$ python -q
>>> import numpy as np
>>> import numpy.linalg as la
>>> np.set_printoptions(precision=4, suppress=True, linewidth=160, floatmode="fixed")
>>> X = np.loadtxt("out3.csv", delimiter=",")
>>> X
array([[ 0.0000,  0.0000, -1.0000,  0.0000,  0.0000, -1.0000,  0.0000,  0.0000,  0.0000,  0.0000, -1.0000,  0.0000],
       [ 0.0000,  0.0000,  0.0000, -1.0000, -1.0000,  0.0000, -1.0000, -1.0000, -1.0000, -1.0000,  0.0000, -1.0000],
       [-1.0000,  0.0000,  0.0000,  0.0000,  0.0000, -1.0000,  0.0000,  0.0000,  0.0000,  0.0000, -1.0000,  0.0000],
       [ 0.0000, -1.0000,  0.0000,  0.0000, -1.0000,  0.0000, -1.0000, -1.0000, -1.0000, -1.0000,  0.0000, -1.0000],
       [ 0.0000, -1.0000,  0.0000, -1.0000,  0.0000,  0.0000, -1.0000, -1.0000, -1.0000, -1.0000,  0.0000, -1.0000],
       [-1.0000,  0.0000, -1.0000,  0.0000,  0.0000,  0.0000,  0.0000,  0.0000,  0.0000,  0.0000, -1.0000,  0.0000],
       [ 0.0000, -1.0000,  0.0000, -1.0000, -1.0000,  0.0000,  0.0000, -1.0000, -1.0000, -1.0000,  0.0000, -1.0000],
       [ 0.0000, -1.0000,  0.0000, -1.0000, -1.0000,  0.0000, -1.0000,  0.0000, -1.0000, -1.0000,  0.0000, -1.0000],
       [ 0.0000, -1.0000,  0.0000, -1.0000, -1.0000,  0.0000, -1.0000, -1.0000,  0.0000, -1.0000,  0.0000, -1.0000],
       [ 0.0000, -1.0000,  0.0000, -1.0000, -1.0000,  0.0000, -1.0000, -1.0000, -1.0000,  0.0000,  0.0000, -1.0000],
       [-1.0000,  0.0000, -1.0000,  0.0000,  0.0000, -1.0000,  0.0000,  0.0000,  0.0000,  0.0000,  0.0000,  0.0000],
       [ 0.0000, -1.0000,  0.0000, -1.0000, -1.0000,  0.0000, -1.0000, -1.0000, -1.0000, -1.0000,  0.0000,  0.0000]])
>>> round(float(la.det(X)), 4)
21.0
>>> np.sort(np.abs(la.eigvals(X)))
array([1.0000, 1.0000, 1.0000, 1.0000, 1.0000, 1.0000, 1.0000, 1.0000, 1.0000, 1.0000, 3.0000, 7.0000])
>>> round(np.abs(la.eigvals(X)).max(), 4)
np.float64(7.0)
>>> (X + X.T) / 2
array([[ 0.0000,  0.0000, -1.0000,  0.0000,  0.0000, -1.0000,  0.0000,  0.0000,  0.0000,  0.0000, -1.0000,  0.0000],
       [ 0.0000,  0.0000,  0.0000, -1.0000, -1.0000,  0.0000, -1.0000, -1.0000, -1.0000, -1.0000,  0.0000, -1.0000],
       [-1.0000,  0.0000,  0.0000,  0.0000,  0.0000, -1.0000,  0.0000,  0.0000,  0.0000,  0.0000, -1.0000,  0.0000],
       [ 0.0000, -1.0000,  0.0000,  0.0000, -1.0000,  0.0000, -1.0000, -1.0000, -1.0000, -1.0000,  0.0000, -1.0000],
       [ 0.0000, -1.0000,  0.0000, -1.0000,  0.0000,  0.0000, -1.0000, -1.0000, -1.0000, -1.0000,  0.0000, -1.0000],
       [-1.0000,  0.0000, -1.0000,  0.0000,  0.0000,  0.0000,  0.0000,  0.0000,  0.0000,  0.0000, -1.0000,  0.0000],
       [ 0.0000, -1.0000,  0.0000, -1.0000, -1.0000,  0.0000,  0.0000, -1.0000, -1.0000, -1.0000,  0.0000, -1.0000],
       [ 0.0000, -1.0000,  0.0000, -1.0000, -1.0000,  0.0000, -1.0000,  0.0000, -1.0000, -1.0000,  0.0000, -1.0000],
       [ 0.0000, -1.0000,  0.0000, -1.0000, -1.0000,  0.0000, -1.0000, -1.0000,  0.0000, -1.0000,  0.0000, -1.0000],
       [ 0.0000, -1.0000,  0.0000, -1.0000, -1.0000,  0.0000, -1.0000, -1.0000, -1.0000,  0.0000,  0.0000, -1.0000],
       [-1.0000,  0.0000, -1.0000,  0.0000,  0.0000, -1.0000,  0.0000,  0.0000,  0.0000,  0.0000,  0.0000,  0.0000],
       [ 0.0000, -1.0000,  0.0000, -1.0000, -1.0000,  0.0000, -1.0000, -1.0000, -1.0000, -1.0000,  0.0000,  0.0000]])
>>> la.matrix_power(X, 2)
array([[3.0000, 0.0000, 2.0000, 0.0000, 0.0000, 2.0000, 0.0000, 0.0000, 0.0000, 0.0000, 2.0000, 0.0000],
       [0.0000, 7.0000, 0.0000, 6.0000, 6.0000, 0.0000, 6.0000, 6.0000, 6.0000, 6.0000, 0.0000, 6.0000],
       [2.0000, 0.0000, 3.0000, 0.0000, 0.0000, 2.0000, 0.0000, 0.0000, 0.0000, 0.0000, 2.0000, 0.0000],
       [0.0000, 6.0000, 0.0000, 7.0000, 6.0000, 0.0000, 6.0000, 6.0000, 6.0000, 6.0000, 0.0000, 6.0000],
       [0.0000, 6.0000, 0.0000, 6.0000, 7.0000, 0.0000, 6.0000, 6.0000, 6.0000, 6.0000, 0.0000, 6.0000],
       [2.0000, 0.0000, 2.0000, 0.0000, 0.0000, 3.0000, 0.0000, 0.0000, 0.0000, 0.0000, 2.0000, 0.0000],
       [0.0000, 6.0000, 0.0000, 6.0000, 6.0000, 0.0000, 7.0000, 6.0000, 6.0000, 6.0000, 0.0000, 6.0000],
       [0.0000, 6.0000, 0.0000, 6.0000, 6.0000, 0.0000, 6.0000, 7.0000, 6.0000, 6.0000, 0.0000, 6.0000],
       [0.0000, 6.0000, 0.0000, 6.0000, 6.0000, 0.0000, 6.0000, 6.0000, 7.0000, 6.0000, 0.0000, 6.0000],
       [0.0000, 6.0000, 0.0000, 6.0000, 6.0000, 0.0000, 6.0000, 6.0000, 6.0000, 7.0000, 0.0000, 6.0000],
       [2.0000, 0.0000, 2.0000, 0.0000, 0.0000, 2.0000, 0.0000, 0.0000, 0.0000, 0.0000, 3.0000, 0.0000],
       [0.0000, 6.0000, 0.0000, 6.0000, 6.0000, 0.0000, 6.0000, 6.0000, 6.0000, 6.0000, 0.0000, 7.0000]])
